$ python3 -q
>>> import numpy as np
>>> from numpy import linalg as LA
>>> np.set_printoptions(precision=2, suppress=True, linewidth=120, floatmode="fixed")
>>> K = np.loadtxt("out0.csv", delimiter=",")
>>> print(K)
[[-1.02  0.11 -0.76  1.16  2.18 -0.46 -0.07 -1.03]
 [-0.31 -0.77  0.14 -0.75 -1.92 -1.43 -0.87 -1.11]
 [-0.35 -0.30 -1.17 -0.25  2.02 -1.62 -0.44 -0.69]
 [-1.76  1.07  1.26 -0.19 -1.33  0.43  0.21  1.06]
 [ 0.84 -0.35 -0.96  1.60 -0.21  0.82 -1.95  0.41]
 [ 0.93  0.06  1.43  1.17 -1.52 -0.70 -1.35  0.32]
 [ 1.18  0.77 -0.71 -0.22 -1.13  0.41 -2.21 -0.32]
 [-0.04 -1.97  0.25 -0.59 -1.12  0.10 -1.84 -0.21]
 [-0.25 -1.76  0.93 -0.04  0.20 -0.53 -1.83 -1.14]
 [ 0.56 -1.51 -0.56  1.82  0.11  0.82 -1.21 -0.80]
 [-1.29  0.90  0.39  0.21 -0.83 -2.08  0.54  1.01]
 [-1.08 -2.43  0.34  0.66  0.53  0.53 -0.52 -0.74]
 [-0.34 -1.48  1.47 -0.82 -0.16  0.69 -1.44 -1.14]
 [ 0.83 -0.50 -0.12 -0.47  2.09 -0.29  0.55 -1.75]
 [-1.88 -0.47  0.78  0.40 -0.95 -1.62 -0.26 -0.94]
 [ 2.42 -0.33  0.67  1.41 -0.03 -0.66  0.15  0.35]
 [-0.30  1.24 -0.73 -0.26  0.64  0.13 -2.48  0.46]
 [ 0.56  0.36 -0.11  0.38 -1.93  1.21 -1.03  1.47]
 [-1.82 -1.51 -0.17  0.10 -0.88  1.06  0.62 -1.05]
 [ 1.04 -2.31 -0.36 -1.21 -0.12  0.35 -0.23  0.90]
 [ 0.22 -1.35  0.38 -1.91  0.61 -1.26 -0.73 -0.93]
 [ 0.60 -2.00 -0.71  0.30  1.66  0.38 -1.06  0.15]]
>>> M2 = np.c_[K[:, :4] @ np.array([[-2, -1, 2, -2], [-2, 2, 0, 1], [-2, -1, -2, 0], [2, 2, 1, 0]]), np.array([5, 0, -5, 1, 5, 5, -2, 0, -1, 2, -2, -1, 2, 0, 5, 2, 5, 4, -2, -2, -3, -3])]
>>> print(M2)
[[ 5.66  4.32  0.64  2.15  5.00]
 [ 0.38 -2.87 -1.65 -0.15  0.00]
 [ 3.14  0.42  1.39  0.40 -5.00]
 [-1.52  2.26 -6.23  4.59  1.00]
 [ 4.14  2.62  5.20 -2.03  5.00]
 [-2.50  0.10  0.17 -1.80  5.00]
 [-2.92  0.63  3.56 -1.59 -2.00]
 [ 2.34 -5.33 -1.17 -1.89  0.00]
 [ 2.08 -4.28 -2.40 -1.26 -1.00]
 [ 6.66  0.62  4.06 -2.63  2.00]
 [ 0.42  3.12 -3.15  3.48 -2.00]
 [ 7.66 -2.80 -2.18 -0.27 -1.00]
 [-0.94 -5.73 -4.44 -0.80  2.00]
 [-1.36 -2.65  1.43 -2.16  0.00]
 [ 3.94  0.96 -4.92  3.29  5.00]
 [-2.70 -0.93  4.91 -5.17  2.00]
 [-0.94  2.99  0.60  1.84  5.00]
 [-0.86  1.03  1.72 -0.76  4.00]
 [ 7.20 -0.83 -3.20  2.13 -2.00]
 [ 0.84 -7.72  1.59 -4.39 -2.00]
 [-2.32 -7.12 -2.23 -1.79 -3.00]
 [ 4.82 -3.29  2.92 -3.20 -3.00]]
>>> print(np.round(LA.norm(M2 - K @ LA.lstsq(K, M2)[0], axis=0), 2) + 0)
[0.00 0.00 0.00 0.00 9.74]
>>> print(np.round(LA.lstsq(K, M2[:, 0])[0], 2) + 0)
[-2.00 -2.00 -2.00  2.00  0.00  0.00  0.00  0.00]
>>> print(LA.matrix_rank(M2))
5
>>> print(LA.matrix_rank(np.c_[K, M2]))
9
